$ ipython --no-banner

In [1]: import numpy as np

In [2]: np.set_printoptions(precision=3, suppress=True, linewidth=140)

In [3]: rnd = lambda a: np.round(a, 3) + 0

In [4]: A = np.load("layer12.npy")

In [5]: print(A)
[[0 0 1]
 [0 0 0]
 [1 0 0]]

In [6]: # 2 blocks once reordered

In [7]: rng = np.random.default_rng(33)

In [8]: B = A + rng.integers(-2, 3, (3, 2)) @ rng.integers(-2, 3, (2, 3))

In [9]: print(B)
[[-2 -2  1]
 [ 1  1  0]
 [-1 -4 -2]]

In [10]: print(rnd(np.linalg.svd(B - A, compute_uv=False)))
[5.669 1.366 0.   ]

In [11]: print(np.linalg.matrix_rank(B - A, tol=1e-8))
2

In [12]: r = np.linalg.matrix_rank(A)

In [13]: print(r)
2

In [14]: ns = np.linalg.svd(A)[2][r:].T

In [15]: print(ns @ ns.T)
[[0. 0. 0.]
 [0. 1. 0.]
 [0. 0. 0.]]

In [16]: print([int(np.linalg.matrix_rank(A[:, :j + 1])) for j in range(3)])
[1, 1, 2]

In [17]: print(np.allclose(A @ ns, 0))
True

In [18]: print(ns[:, 0] / ns[np.abs(ns[:, 0]).round(6).argmax(), 0])
[0. 1. 0.]

In [19]: X = np.loadtxt("case10.csv", delimiter=",")

In [20]: print(X)
[[ 0.175 -0.152 -3.344]
 [-0.176 -0.697 -0.542]
 [-0.393 -0.775  2.797]
 [-0.016 -0.567 -2.596]
 [ 0.421  1.892  2.511]
 [ 0.059  0.659  2.595]
 [-0.43  -1.303  0.127]
 [-0.631 -3.283 -5.723]
 [ 0.402  1.351 -0.121]
 [ 0.481  1.871  2.486]
 [ 0.377  2.214  3.773]
 [-0.655 -2.09  -0.483]
 [-0.128 -0.109  1.986]
 [-0.416 -1.577 -1.172]
 [-0.526 -2.781 -3.216]
 [-0.239 -1.413 -3.15 ]]

In [21]: hat = np.triu(np.array([[2, -2, 2], [9, 0, 9], [1, 0, 0]]), 1) + np.eye(3)

In [22]: B = hat @ A @ np.linalg.inv(hat)

In [23]: print(np.trace(B), np.trace(A))
0.0 0

In [24]: print(rnd(np.poly(B)))
[ 1.  0. -1.  0.]

In [25]: Xs = X - X.mean(axis=0)

In [26]: left, sig, VT = np.linalg.svd(Xs, full_matrices=False)

In [27]: print(rnd(sig))
[12.039  4.034  0.155]

In [28]: print(rnd(sig ** 2 / (sig ** 2).sum()))
[0.899 0.101 0.   ]

In [29]: print(np.abs(VT[0]).argmax())
2

In [30]: print(np.linalg.matrix_rank(Xs))
3

In [31]: print(rnd(VT[0] * np.sign(VT[0, np.abs(VT[0]).argmax()])))
[0.082 0.458 0.885]

In [32]: print(np.abs(left[:, 0]).argmax())
7

In [33]: print(rnd((sig ** 2).sum() ** 2 / (sig ** 4).sum()))
1.222

In [34]: print(np.searchsorted(np.cumsum(sig ** 2) / (sig ** 2).sum(), 0.9) + 1)
2

In [35]: print((np.sign(left[:, 0]) == np.sign(left[0, 0])).astype(int))
[1 1 0 1 0 0 1 1 0 0 0 1 0 1 1 1]

In [36]: M = np.load("x.npy")

In [37]: print(rnd(M))
[[ 3.901  2.53  -1.839]
 [-0.446  4.458 -2.219]
 [-3.154 -3.258  2.107]
 [ 2.006  3.958 -2.305]
 [ 2.929  3.428 -2.162]
 [ 4.907  0.385 -0.882]
 [ 4.832  0.738 -1.052]
 [-3.888 -2.546  1.845]
 [ 1.706 -4.276  1.95 ]
 [ 1.677 -4.284  1.958]]

In [38]: # rows and columns are dependent

In [39]: d = np.linalg.norm(M[:, None] - M[None], axis=-1)

In [40]: print(d.mean(axis=1).argmax())
7

In [41]: print(rnd(d[9]))
[8.111 9.919 4.941 9.285 8.833 6.348 6.652 5.83  0.032 0.   ]

In [42]: print(d.shape)
(10, 10)

In [43]: print(np.flatnonzero(d[9] < d.mean() / 2))
[8 9]

In [44]: r = np.linalg.matrix_rank(M)

In [45]: print(r)
2

In [46]: ns = np.linalg.svd(M)[2][r:].T

In [47]: print(rnd(ns[:, 0] / ns[np.abs(ns[:, 0]).round(6).argmax(), 0]))
[0.14  0.512 1.   ]

In [48]: print([int(np.linalg.matrix_rank(M[:i])) for i in range(1, len(M) + 1)])
[1, 2, 2, 2, 2, 2, 2, 2, 2, 2]

In [49]: print(rnd(ns @ ns.T))
[[0.015 0.056 0.109]
 [0.056 0.204 0.399]
 [0.109 0.399 0.78 ]]

In [50]: print(np.linalg.matrix_rank(M.T @ M), np.linalg.matrix_rank(M @ M.T))
2 2

In [51]: print(rnd(M @ ns))
[[0.]
 [0.]
 [0.]
 [0.]
 [0.]
 [0.]
 [0.]
 [0.]
 [0.]
 [0.]]

In [52]: B = np.array([[0, -3, 1], [2, -4, 5], [4, 0, 5]])

In [53]: print(rnd(np.einsum("ij,ij->i", M, M)))
[25. 25. 25. 25. 25. 25. 25. 25. 25. 25.]

In [54]: print(np.linalg.matrix_rank(M @ B))
2

In [55]: m1 = np.load("run16.npy")

In [56]: print(m1)
[[ -9.485   1.849  -9.724]
 [ -6.667   1.068  -8.081]
 [ -1.769   0.047  -4.072]
 [ -1.269   0.007  -3.417]
 [ -1.084   0.001  -3.137]
 [ -0.486   0.043  -1.925]
 [ -0.467   0.047  -1.871]
 [ -0.095   0.093  -0.15 ]
 [  0.02   -0.02    0.018]
 [  4.324  -3.505  -0.815]
 [ 18.347 -13.074  -4.319]
 [ 20.708 -14.607  -4.851]]

In [57]: print(rnd(np.linalg.norm(A, axis=0)))
[1. 0. 1.]

In [58]: print(rnd(np.linalg.pinv(A)))
[[0. 0. 1.]
 [0. 0. 0.]
 [1. 0. 0.]]

In [59]: print(A @ A.T)
[[1 0 0]
 [0 0 0]
 [0 0 1]]

In [60]: print(A.T @ A)
[[1 0 0]
 [0 0 0]
 [0 0 1]]

In [61]: print(A[:, 1] @ A[:, 2])
0

In [62]: x0 = np.array([4, 1, 8])

In [63]: print(rnd(m1 @ x0))
[-113.883  -90.248  -39.605  -32.405  -29.431  -17.301  -16.789   -1.487    0.204    7.271   25.762   29.417]

In [64]: print(rnd(m1 @ (2 * x0)))
[-227.766 -180.496  -79.21   -64.81   -58.862  -34.602  -33.578   -2.974    0.408   14.542   51.524   58.834]

In [65]: print(np.sign((m1 @ x0).round(6)))
[-1. -1. -1. -1. -1. -1. -1. -1.  1.  1.  1.  1.]

In [66]: print(m1 @ np.eye(3)[2])
[-9.724 -8.081 -4.072 -3.417 -3.137 -1.925 -1.871 -0.15   0.018 -0.815 -4.319 -4.851]

In [67]: print((m1 @ x0).argmax())
11

In [68]: print(np.linalg.norm(m1 @ x0) <= np.linalg.norm(m1, 2) * np.linalg.norm(x0) + 1e-9)
True

In [69]: Xs = (m1 - m1.mean(axis=0)) / m1.std(axis=0)

In [70]: print(Xs.std(axis=0))
[1. 1. 1.]

In [71]: c = np.linalg.lstsq(np.delete(Xs, 0, axis=1), Xs[:, 0])[0]

In [72]: print(rnd(1 - np.var(Xs[:, 0] - np.delete(Xs, 0, axis=1) @ c)))
0.996

In [73]: print(np.abs(c).argmax())
0

In [74]: x0 = np.array([3, -3, -2])

In [75]: target = m1 @ x0

In [76]: print(rnd(target))
[-14.554  -7.043   2.696   3.006   3.019   2.263   2.2    -0.264   0.084  25.117 102.901 115.647]

In [77]: target = target + 0.02 * rng.normal(size=12)

In [78]: print(rnd(target))
[-14.556  -7.031   2.733   3.011   2.998   2.249   2.22   -0.293   0.089  25.125 102.878 115.65 ]

In [79]: c, *_ = np.linalg.lstsq(m1, target)

In [80]: print(c.round())
[ 3. -3. -2.]

In [81]: print([round(float(np.linalg.norm(np.linalg.solve(m1.T @ m1 + lam * np.eye(3), m1.T @ target))), 2) for lam in (0, 1, 10, 100)])
[4.69, 4.68, 4.62, 4.21]

In [82]: print(rnd(np.linalg.norm(target - m1 @ c)))
0.062

In [83]: print(rnd(c))
[ 3.002 -2.996 -2.002]

In [84]: idx = rng.permutation(3)

In [85]: print(idx)
[1 0 2]

In [86]: B = A[idx][:, idx]

In [87]: print(np.trace(B))
0

In [88]: print(rnd(np.linalg.det(B)), rnd(np.linalg.det(A[idx])))
0.0 0.0

In [89]: print(rnd(np.sort(np.abs(np.linalg.eigvals(B)))))
[0. 1. 1.]

In [90]: print(B)
[[0 0 0]
 [0 0 1]
 [0 1 0]]

In [91]: F = np.load("sample14.npy")

In [92]: print(F)
[[  1.792   4.718 -11.911   3.226]
 [ -4.635   2.016   8.842   4.753]
 [ -1.064  -6.93  -12.432  -4.148]]

In [93]: B = np.array([[2, 0, 2], [1, 3, 0], [0, 1, 2], [0, 0, 1]])

In [94]: print(rnd(np.einsum("ij->j", F)))
[ -3.907  -0.196 -15.501   3.831]

In [95]: print(np.linalg.matrix_rank(F @ B))
3

In [96]: print(rnd(np.einsum("ik,kj->ji", F, B)))
[[  8.302  -7.254  -9.058]
 [  2.243  14.89  -33.222]
 [-17.012  13.167 -31.14 ]]

In [97]: print(rnd(np.einsum("ij,ij->i", F, F)))
[177.75  126.319 220.918]

In [98]: print(np.linalg.matrix_rank(np.vstack([F, B.T])))
4

In [99]: print(rnd(np.einsum("ik,kj->ij", F, B)))
[[  8.302   2.243 -17.012]
 [ -7.254  14.89   13.167]
 [ -9.058 -33.222 -31.14 ]]

In [100]: print(np.vstack([F, B.T]).shape)
(6, 4)

In [101]: f = np.array([1, 0])

In [102]: print(np.array([np.convolve(row, f, "same") for row in F]))
[[  1.792   4.718 -11.911   3.226]
 [ -4.635   2.016   8.842   4.753]
 [ -1.064  -6.93  -12.432  -4.148]]

In [103]: t3 = np.stack([F, -1 * F, F[::-1]])

In [104]: print(t3.sum(axis=0))
[[ -1.064  -6.93  -12.432  -4.148]
 [ -4.635   2.016   8.842   4.753]
 [  1.792   4.718 -11.911   3.226]]

In [105]: print(t3.shape)
(3, 3, 4)

In [106]: print(np.linalg.matrix_rank(t3))
[3 3 3]

In [107]: print(rnd(np.einsum("bij,cij->bc", t3, t3)))
[[ 524.987 -524.987  326.507]
 [-524.987  524.987 -326.507]
 [ 326.507 -326.507  524.987]]

In [108]: sig = 20 * 0.2 ** np.arange(3)

In [109]: O, _ = np.linalg.qr(np.array([[0.8, 0.0, -0.4], [-0.3, 0.1, 0.4], [-0.2, 1.2, 0.2]]))

In [110]: mat = rng.normal(size=(17, 3)) * sig @ O

In [111]: print(rnd(mat))
[[ 13.533   3.293   6.984]
 [ 22.654   5.503  12.014]
 [ -3.496  -0.447   4.754]
 [-37.316 -10.016  -7.183]
 [-13.966  -4.13   -4.348]
 [ 14.717   1.941  -1.212]
 [ 15.778   4.135   6.669]
 [ 11.696   3.826   2.772]
 [-10.948  -2.75   -2.716]
 [ -7.503  -1.49   -6.679]
 [-13.211  -3.699  -8.566]
 [-29.183  -7.001  -7.396]
 [ -7.643  -2.935   0.101]
 [ -1.451  -0.105  -7.848]
 [ 18.948   5.413   1.234]
 [-20.668  -5.404  -4.109]
 [-21.546  -4.729  -7.609]]

In [112]: Xs = M - M.mean(axis=0)

In [113]: left, sig, VT = np.linalg.svd(Xs, full_matrices=False)

In [114]: print(np.abs(left[:, 0]).argmax())
2

In [115]: print(rnd(sig))
[12.935  7.807  0.   ]

In [116]: print(np.linalg.matrix_rank(Xs))
2

In [117]: x0 = np.array([1, 0, -3])

In [118]: target = mat @ x0

In [119]: print(rnd(np.linalg.pinv(mat) @ mat))
[[1. 0. 0.]
 [0. 1. 0.]
 [0. 0. 1.]]

In [120]: print(rnd(np.linalg.solve(mat.T @ mat, mat.T @ target)))
[ 1.  0. -3.]

In [121]: target = target + 0.05 * rng.normal(size=17)

In [122]: print(rnd(target))
[ -7.444 -13.332 -17.748 -15.733  -0.917  18.367  -4.239   3.329  -2.772  12.544  12.387  -6.995  -7.898  22.189  15.18   -8.335   1.309]

In [123]: c, *_ = np.linalg.lstsq(mat, target)

In [124]: print(c.round())
[ 1. -0. -3.]

In [125]: print(rnd(mat.T @ (target - mat @ c)))
[0. 0. 0.]

In [126]: idx = mat[:, 2] > np.median(mat[:, 2])

In [127]: f = mat[idx].mean(axis=0) - mat[~idx].mean(axis=0)

In [128]: print(idx.astype(int))
[1 1 1 0 0 1 1 1 0 0 0 0 1 0 1 0 0]

In [129]: print(((mat - mat.mean(axis=0)) @ f > 0).astype(int))
[1 1 1 0 0 1 1 1 0 0 0 0 0 1 1 0 0]

In [130]: K = np.minimum.outer(np.arange(1, 3), np.arange(1, 3)) * 2

In [131]: print(K)
[[2 2]
 [2 4]]

In [132]: # symmetric, so the eigenvalues are real

In [133]: idx = rng.permutation(2)

In [134]: print(idx)
[0 1]

In [135]: B = K[idx][:, idx]

In [136]: print(rnd(np.linalg.det(B)), rnd(np.linalg.det(K[idx])))
4.0 4.0

In [137]: print(rnd(np.sort(np.abs(np.linalg.eigvals(B)))))
[0.764 5.236]

In [138]: print(np.allclose(B, K))
True

In [139]: print(rnd(np.linalg.eigvals(K).sum().real))
6.0

In [140]: print(np.einsum("ij,ji->", K, K))
28

In [141]: print(np.kron(np.eye(2, dtype=int), K))
[[2 2 0 0]
 [2 4 0 0]
 [0 0 2 2]
 [0 0 2 4]]

In [142]: ev, vecs = np.linalg.eigh(K)

In [143]: print(rnd(np.linalg.eigvalsh(K @ K)))
[ 0.584 27.416]

In [144]: print(rnd(vecs.T @ vecs))
[[1. 0.]
 [0. 1.]]

In [145]: print((ev > 1e-8).sum(), (ev < -1e-8).sum())
2 0

In [146]: print(rnd(vecs.T @ K @ vecs))
[[0.764 0.   ]
 [0.    5.236]]

In [147]: print(rnd(np.linalg.svd(K, compute_uv=False)))
[5.236 0.764]

In [148]: print(np.abs(vecs[:, -1]).round(6).argmax())
1

In [149]: feats = np.array([[0, -3, 3], [1, -1, 1], [-3, -2, 0], [3, 1, 2]])

In [150]: feats[:, 0] = 5 * feats[:, 1]

In [151]: print(feats)
[[-15  -3   3]
 [ -5  -1   1]
 [-10  -2   0]
 [  5   1   2]]

In [152]: print([round(float(x), 3) for x in np.linalg.svd(feats, compute_uv=False)[:3]])
[19.859, 3.102, 0.0]

In [153]: print(np.linalg.matrix_rank(feats, rtol=0.1))
2

In [154]: print(np.linalg.cond(feats) > 100)
True

In [155]: print(rnd(np.linalg.norm(feats, 2) / np.linalg.norm(feats)))
0.988

In [156]: r = np.linalg.matrix_rank(feats)

In [157]: print(r)
2

In [158]: ns = np.linalg.svd(feats)[2][r:].T

In [159]: print(np.allclose(feats @ ns, 0))
True

In [160]: print(rnd(ns[:, 0] / ns[np.abs(ns[:, 0]).round(6).argmax(), 0]))
[-0.2  1.   0. ]
